% python3 -q
>>> import numpy as np
>>> np.set_printoptions(suppress=True, linewidth=100)
>>> rnd = lambda a: np.round(a, 2) + 0
>>> M2 = np.array([[1, -2]])
>>> arr = M2.T @ M2
>>> arr
array([[ 1, -2],
       [-2,  4]])
>>> # symmetric
>>> w, V = np.linalg.eigh(arr)
>>> x = np.array([-1, -2])
>>> x @ arr @ x
np.int64(9)
>>> (np.sign(V[:, -1].round(6)) == np.sign(V[0, -1].round(6))).astype(int)
array([1, 0])
>>> rnd(np.linalg.eigvalsh(arr[1:, 1:]))
array([4.])
>>> V * np.maximum(w, 0) @ V.T
array([[ 1., -2.],
       [-2.,  4.]])
>>> w, V = np.linalg.eigh(arr)
>>> rnd(np.linalg.eigvalsh(arr + 5 * np.eye(2)))
array([ 5., 10.])
>>> rnd(np.abs(V[:, -1]))
array([0.45, 0.89])
>>> rnd(V.T @ arr @ V)
array([[0., 0.],
       [0., 5.]])
>>> w.sum(), np.trace(arr)
(np.float64(5.0), np.int64(5))
>>> w
array([0., 5.])
>>> (w > 1e-8).sum(), (w < -1e-8).sum()
(np.int64(1), np.int64(0))
>>> rnd(np.linalg.svd(arr, compute_uv=False))
array([5., 0.])
>>> np.abs(V[:, -1]).round(6).argmax()
np.int64(1)
>>> E = np.load("x.npy")
>>> E
array([[-0.7 , -0.03, -1.37, -2.09,  0.01],
       [ 0.45, -0.01,  0.88,  1.31, -0.05],
       [ 0.99, -0.01,  1.92,  2.9 , -0.07],
       [ 0.78,  0.  ,  1.51,  2.28, -0.02],
       [ 0.56, -0.03,  1.07,  1.56, -0.01],
       [ 0.04,  0.01,  0.11,  0.15,  0.01],
       [ 0.3 ,  0.01,  0.52,  0.82,  0.02],
       [-1.63, -0.03, -3.29, -4.92,  0.  ],
       [ 1.26,  0.  ,  2.5 ,  3.73,  0.  ],
       [-0.48, -0.02, -0.95, -1.41,  0.01],
       [ 0.08, -0.01,  0.17,  0.31,  0.04],
       [-0.03, -0.02, -0.08, -0.09, -0.01],
       [-0.04,  0.02, -0.05, -0.1 , -0.02],
       [-1.51, -0.01, -3.01, -4.54, -0.01],
       [ 0.28,  0.03,  0.54,  0.81,  0.  ],
       [-0.37,  0.  , -0.81, -1.15, -0.01],
       [-0.44,  0.  , -0.84, -1.31,  0.01],
       [-0.89,  0.  , -1.87, -2.82,  0.  ],
       [ 0.35, -0.01,  0.71,  1.05, -0.03],
       [ 1.1 ,  0.01,  2.16,  3.26, -0.01],
       [-0.76, -0.04, -1.5 , -2.24, -0.01],
       [ 2.24, -0.01,  4.49,  6.69, -0.04],
       [ 0.74,  0.02,  1.43,  2.15, -0.01],
       [ 0.38,  0.02,  0.78,  1.17,  0.  ],
       [ 0.14,  0.  ,  0.38,  0.43,  0.01],
       [-1.45, -0.04, -2.87, -4.28,  0.01],
       [-1.11, -0.01, -2.23, -3.31,  0.  ],
       [-0.98,  0.03, -1.98, -2.94,  0.03],
       [-0.45, -0.01, -0.9 , -1.33, -0.01]])
>>> G = E.T @ E
>>> np.linalg.matrix_rank(G)
np.int64(5)
>>> print(rnd(G))
[[ 22.79   0.16  45.42  67.95  -0.25]
 [  0.16   0.01   0.31   0.47   0.  ]
 [ 45.42   0.31  90.59 135.48  -0.49]
 [ 67.95   0.47 135.48 202.67  -0.73]
 [ -0.25   0.    -0.49  -0.73   0.01]]
>>> rnd(np.diag(G))
array([ 22.79,   0.01,  90.59, 202.67,   0.01])
>>> print(rnd(np.linalg.eigvalsh(G)[::-1]))
[316.03   0.02   0.01   0.01   0.01]
>>> (E @ E.T).shape
(29, 29)
>>> lab = E[:, 2] > np.median(E[:, 2])
>>> r0 = E[lab].mean(axis=0) - E[~lab].mean(axis=0)
>>> ((E - E.mean(axis=0)) @ r0 > 0).astype(int)
array([0, 1, 1, 1, 1, 1, 1, 0, 1, 0, 1, 1, 1, 0, 1, 0, 0, 0, 1, 1, 0, 1, 1, 1, 1, 0, 0, 0, 0])
>>> lab.astype(int)
array([0, 1, 1, 1, 1, 0, 1, 0, 1, 0, 1, 0, 0, 0, 1, 0, 0, 0, 1, 1, 0, 1, 1, 1, 1, 0, 0, 0, 0])
>>> np.argsort(-np.abs(r0).round(6), kind="stable")
array([3, 2, 0, 4, 1])
>>> print([round(float(x), 2) for x in np.linalg.svd(E, compute_uv=False)[:3]])
[17.78, 0.13, 0.12]
>>> print(np.argsort(-np.linalg.norm(E, axis=0).round(6), kind="stable")[:3])
[3 2 0]
>>> rnd(np.abs(np.linalg.svd(E)[2][-1]))
array([0.66, 0.46, 0.02, 0.23, 0.55])
>>> C = E[[6, 26]].astype(float)
>>> for _ in range(4):
...     lab = np.linalg.norm(E[:, None] - C, axis=-1).argmin(axis=1)
...     C = np.array([E[lab == j].mean(axis=0) for j in range(2)])
... 
>>> lab
array([1, 0, 0, 0, 0, 0, 0, 1, 0, 1, 0, 0, 0, 1, 0, 1, 1, 1, 0, 0, 1, 0, 0, 0, 0, 1, 1, 1, 1])
>>> np.abs(C[1] - C[0]).argmax()
np.int64(3)
>>> Xc = E - E.mean(axis=0)
>>> V = np.linalg.svd(Xc)[2][:1]
>>> M2 = Xc - Xc @ V.T @ V
>>> rnd((Xc @ V.T).std(axis=0))
array([3.3])
>>> rnd(np.cov(Xc @ V.T, rowvar=False))
np.float64(11.26)
>>> mat = np.loadtxt("block18.csv", delimiter=",")
>>> rnd(mat)
array([[-0.15, -0.62,  0.16,  0.37, -0.61, -0.25],
       [ 0.37, -0.23,  0.45,  0.55,  0.5 ,  0.23],
       [ 0.45, -0.16,  0.08, -0.3 ,  0.22, -0.79],
       [-0.6 , -0.01,  0.71, -0.31,  0.19, -0.1 ],
       [ 0.07,  0.73,  0.29,  0.42, -0.31, -0.32],
       [ 0.52,  0.01,  0.42, -0.45, -0.45,  0.38]])
>>> # orthonormal columns
>>> t3 = np.stack([mat, 3 * mat, mat[::-1]])
>>> rnd(np.linalg.det(t3))
array([  -1., -729.,    1.])
>>> rnd(np.einsum("bij,cij->bc", t3, t3))
array([[ 6., 18.,  0.],
       [18., 54.,  0.],
       [ 0.,  0.,  6.]])
>>> np.linalg.matrix_rank(t3)
array([6, 6, 6])
>>> rnd(np.linalg.norm(t3, axis=(1, 2)))
array([2.45, 7.35, 2.45])
>>> U, sv, VT = np.linalg.svd(mat, full_matrices=False)
>>> rnd(U.T @ mat @ VT.T)
array([[1., 0., 0., 0., 0., 0.],
       [0., 1., 0., 0., 0., 0.],
       [0., 0., 1., 0., 0., 0.],
       [0., 0., 0., 1., 0., 0.],
       [0., 0., 0., 0., 1., 0.],
       [0., 0., 0., 0., 0., 1.]])
>>> rnd(U.T @ U)
array([[1., 0., 0., 0., 0., 0.],
       [0., 1., 0., 0., 0., 0.],
       [0., 0., 1., 0., 0., 0.],
       [0., 0., 0., 1., 0., 0.],
       [0., 0., 0., 0., 1., 0.],
       [0., 0., 0., 0., 0., 1.]])
>>> rnd(np.sqrt((sv ** 2).sum())), rnd(np.linalg.norm(mat))
(np.float64(2.45), np.float64(2.45))
>>> print(rnd(sv / sv[0]))
[1. 1. 1. 1. 1. 1.]
>>> (sv > 1e-8).sum()
np.int64(6)
>>> rnd(VT @ VT.T)
array([[1., 0., 0., 0., 0., 0.],
       [0., 1., 0., 0., 0., 0.],
       [0., 0., 1., 0., 0., 0.],
       [0., 0., 0., 1., 0., 0.],
       [0., 0., 0., 0., 1., 0.],
       [0., 0., 0., 0., 0., 1.]])
>>> rnd(sv)
array([1., 1., 1., 1., 1., 1.])
>>> rng = np.random.default_rng(628)
>>> lab = rng.permutation(6)
>>> lab
array([5, 4, 0, 1, 2, 3])
>>> M2 = mat[lab][:, lab]
>>> rnd(np.trace(M2))
np.float64(-0.54)
>>> print(rnd(M2))
[[ 0.38 -0.45  0.52  0.01  0.42 -0.45]
 [-0.32 -0.31  0.07  0.73  0.29  0.42]
 [-0.25 -0.61 -0.15 -0.62  0.16  0.37]
 [ 0.23  0.5   0.37 -0.23  0.45  0.55]
 [-0.79  0.22  0.45 -0.16  0.08 -0.3 ]
 [-0.1   0.19 -0.6  -0.01  0.71 -0.31]]
>>> rnd(np.linalg.svd(M2, compute_uv=False))
array([1., 1., 1., 1., 1., 1.])
>>> rnd(np.linalg.pinv(M2))
array([[ 0.38, -0.32, -0.25,  0.23, -0.79, -0.1 ],
       [-0.45, -0.31, -0.61,  0.5 ,  0.22,  0.19],
       [ 0.52,  0.07, -0.15,  0.37,  0.45, -0.6 ],
       [ 0.01,  0.73, -0.62, -0.23, -0.16, -0.01],
       [ 0.42,  0.29,  0.16,  0.45,  0.08,  0.71],
       [-0.45,  0.42,  0.37,  0.55, -0.3 , -0.31]])
>>> rnd(M2 @ M2.T)
array([[1., 0., 0., 0., 0., 0.],
       [0., 1., 0., 0., 0., 0.],
       [0., 0., 1., 0., 0., 0.],
       [0., 0., 0., 1., 0., 0.],
       [0., 0., 0., 0., 1., 0.],
       [0., 0., 0., 0., 0., 1.]])
>>> F = np.arange(20).reshape(5, 4) + -1
>>> F
array([[-1,  0,  1,  2],
       [ 3,  4,  5,  6],
       [ 7,  8,  9, 10],
       [11, 12, 13, 14],
       [15, 16, 17, 18]])
>>> # rank 2
>>> np.unique(F.round(6), axis=0).shape
(5, 4)
>>> U, sv, VT = np.linalg.svd(F)
>>> rnd(sv)
array([45.85,  2.76,  0.  ,  0.  ])
>>> M2 = U[:, :2] @ np.diag(sv[:2]) @ VT[:2]
>>> rnd(np.abs(F - M2).max())
np.float64(0.0)
>>> rnd(np.linalg.norm(F - M2) / np.linalg.norm(F))
np.float64(0.0)
>>> np.linalg.matrix_rank(F, rtol=0.05)
np.int64(2)
>>> M2 = F + rng.integers(-2, 3, (5, 2)) @ rng.integers(-2, 3, (2, 4))
>>> print(M2)
[[-5 -6 -1  6]
 [ 7  7  4  2]
 [ 7  8  9 10]
 [11 14 15 14]
 [17 17 16 16]]
>>> np.linalg.matrix_rank(M2 - F, tol=1e-8)
np.int64(2)
>>> x = np.array([1, 2, 1, 1])
>>> target = M2 @ x
>>> rnd(np.linalg.pinv(M2) @ M2)
array([[1., 0., 0., 0.],
       [0., 1., 0., 0.],
       [0., 0., 1., 0.],
       [0., 0., 0., 1.]])
>>> print(rnd(np.linalg.lstsq(M2, target)[0]))
[1. 2. 1. 1.]
>>> print(target)
[-12  27  42  68  83]
>>> target = target + 0.02 * rng.normal(size=5)
>>> rnd(target)
array([-12.  ,  26.99,  41.99,  68.01,  82.98])
>>> beta, *_ = np.linalg.lstsq(M2, target)
>>> beta.round()
array([1., 2., 1., 1.])
>>> rnd(beta)
array([1.  , 2.  , 1.01, 1.  ])
>>> rnd(M2.T @ (target - M2 @ beta))
array([0., 0., 0., 0.])
>>> r0 = np.array([3, 0, -4, -4, 4, 0])
>>> g = np.array([-3, 0, 8])
>>> X = r0[:, None] + g[None, :]
>>> X
array([[ 0,  3, 11],
       [-3,  0,  8],
       [-7, -4,  4],
       [-7, -4,  4],
       [ 1,  4, 12],
       [-3,  0,  8]])
>>> # rows 2 and 3 are equal
>>> W1 = np.array([[2, 5, 0, 4], [2, 1, 1, 5], [3, 0, 2, 3]])
>>> beta = np.array([0, 7, 3, 8])
>>> H = np.maximum(X @ W1 + beta, 0)
>>> print(np.linalg.matrix_rank(H))
4
>>> H
array([[39, 10, 28, 56],
       [18,  0, 19, 20],
       [ 0,  0,  7,  0],
       [ 0,  0,  7,  0],
       [46, 16, 31, 68],
       [18,  0, 19, 20]])
>>> C = np.array([[-5, 7], [2, 9], [0, -7], [-8, -7]])
>>> W1 @ C
array([[-32,  31],
       [-48, -19],
       [-39, -14]])
>>> H @ C
array([[-623, -225],
       [-250, -147],
       [   0,  -49],
       [   0,  -49],
       [-742, -227],
       [-250, -147]])
>>> np.abs(np.diag(np.linalg.qr(X)[1])) > 1e-9
array([ True,  True, False])
>>> rnd(np.trace(np.linalg.pinv(X) @ X))
np.float64(2.0)
>>> np.unique(X.round(6), axis=0).shape
(4, 3)
>>> np.linalg.lstsq(X[:-1].T, X[-1])[2]
np.int32(2)
>>> np.linalg.cond(X) > 100
np.True_
>>> U, sv, VT = np.linalg.svd(X, full_matrices=False)
>>> rnd(U.T @ U)
array([[1., 0., 0.],
       [0., 1., 0.],
       [0., 0., 1.]])
>>> np.abs(U[:, 0]).round(6).argmax()
np.int64(4)
>>> np.allclose(U * sv @ VT, X)
True
>>> print(rnd(np.cumsum(sv ** 2) / np.sum(sv ** 2)))
[0.76 1.   1.  ]
>>> rnd(VT @ VT.T)
array([[1., 0., 0.],
       [0., 1., 0.],
       [0., 0., 1.]])
>>> rnd(sv)
array([21.28, 12.09,  0.  ])
>>> J = np.loadtxt("a.csv", delimiter=",")
>>> print(J)
[[-4. -3.  0.  0.]
 [-4.  4.  0.  0.]
 [ 0.  0. -4. -3.]
 [ 0.  0. -4.  4.]]
>>> lab = rng.permutation(4)
>>> lab
array([1, 0, 2, 3])
>>> M2 = J[lab][:, lab]
>>> rnd(np.linalg.det(M2)), rnd(np.linalg.det(J[lab]))
(np.float64(784.0), np.float64(-784.0))
>>> np.allclose(M2, J)
False
>>> M2 = np.array([[0, 1], [1, 0]])
>>> C = np.kron(M2, J)
>>> C.shape
(8, 8)
>>> Xc = E - E.mean(axis=0)
>>> U, sv, VT = np.linalg.svd(Xc, full_matrices=False)
>>> print(rnd((sv ** 2).sum() ** 2 / (sv ** 4).sum()))
1.0
>>> rnd(sv)
array([17.75,  0.12,  0.12,  0.09,  0.07])
>>> print(np.searchsorted(np.cumsum(sv ** 2) / (sv ** 2).sum(), 0.9) + 1)
1
>>> rnd(sv ** 2 / (sv ** 2).sum())
array([1., 0., 0., 0., 0.])
>>> rnd(VT[0] * np.sign(VT[0, np.abs(VT[0]).argmax()]))
array([0.27, 0.  , 0.54, 0.8 , 0.  ])
>>> rnd(np.sort(np.linalg.eigvals(J).real))
array([-5.29, -5.29,  5.29,  5.29])
>>> print((J != 0).astype(int))
[[1 1 0 0]
 [1 1 0 0]
 [0 0 1 1]
 [0 0 1 1]]
>>> K = np.loadtxt("m.csv", delimiter=",")
>>> K
array([[-1., -1., -1., -1.],
       [-1., -2., -2., -2.],
       [-1., -2., -3., -3.],
       [-1., -2., -3., -4.]])
>>> # equal to its transpose
>>> M2 = np.linalg.inv(K)
>>> rnd(np.linalg.det(K) * np.linalg.det(M2))
np.float64(1.0)
>>> rnd(np.linalg.inv(M2))
array([[-1., -1., -1., -1.],
       [-1., -2., -2., -2.],
       [-1., -2., -3., -3.],
       [-1., -2., -3., -4.]])
>>> M2
array([[-2.,  1., -0., -0.],
       [ 1., -2.,  1., -0.],
       [-0.,  1., -2.,  1.],
       [-0., -0.,  1., -1.]])
>>> (np.abs(M2) > 1e-9).astype(int)
array([[1, 1, 0, 0],
       [1, 1, 1, 0],
       [0, 1, 1, 1],
       [0, 0, 1, 1]])
>>> rnd(np.linalg.det(K) * M2)
array([[-2.,  1.,  0.,  0.],
       [ 1., -2.,  1.,  0.],
       [ 0.,  1., -2.,  1.],
       [ 0.,  0.,  1., -1.]])
>>> print(K @ M2)
[[1. 0. 0. 0.]
 [0. 1. 0. 0.]
 [0. 0. 1. 0.]
 [0. 0. 0. 1.]]
>>> W0 = np.loadtxt("mat.csv", delimiter=",")
>>> W0
array([[-1.4, -0.8,  1.7,  0.7,  1. , -0.4],
       [ 0.3, -0.4,  0. , -1.2,  1.7, -0.1],
       [-0.8,  0.4, -1.2,  1.7,  1.3,  0. ]])
>>> U, sv, VT = np.linalg.svd(W0, full_matrices=False)
>>> np.allclose(U * sv @ VT, W0)
True
>>> rnd(sv / sv[0])
array([1.  , 0.85, 0.71])
>>> W0.reshape(-1, 2)
array([[-1.4, -0.8],
       [ 1.7,  0.7],
       [ 1. , -0.4],
       [ 0.3, -0.4],
       [ 0. , -1.2],
       [ 1.7, -0.1],
       [-0.8,  0.4],
       [-1.2,  1.7],
       [ 1.3,  0. ]])
>>> t3 = W0.reshape(3, 2, -1)
>>> np.swapaxes(t3, 1, 2)[2]
array([[-0.8,  1.7],
       [ 0.4,  1.3],
       [-1.2,  0. ]])
>>> t3.transpose(1, 0, 2)
array([[[-1.4, -0.8,  1.7],
        [ 0.3, -0.4,  0. ],
        [-0.8,  0.4, -1.2]],

       [[ 0.7,  1. , -0.4],
        [-1.2,  1.7, -0.1],
        [ 1.7,  1.3,  0. ]]])
>>> t3[:, 0]
array([[-1.4, -0.8,  1.7],
       [ 0.3, -0.4,  0. ],
       [-0.8,  0.4, -1.2]])
>>> np.einsum("ihd,jhd->hij", t3, t3).shape
(2, 3, 3)
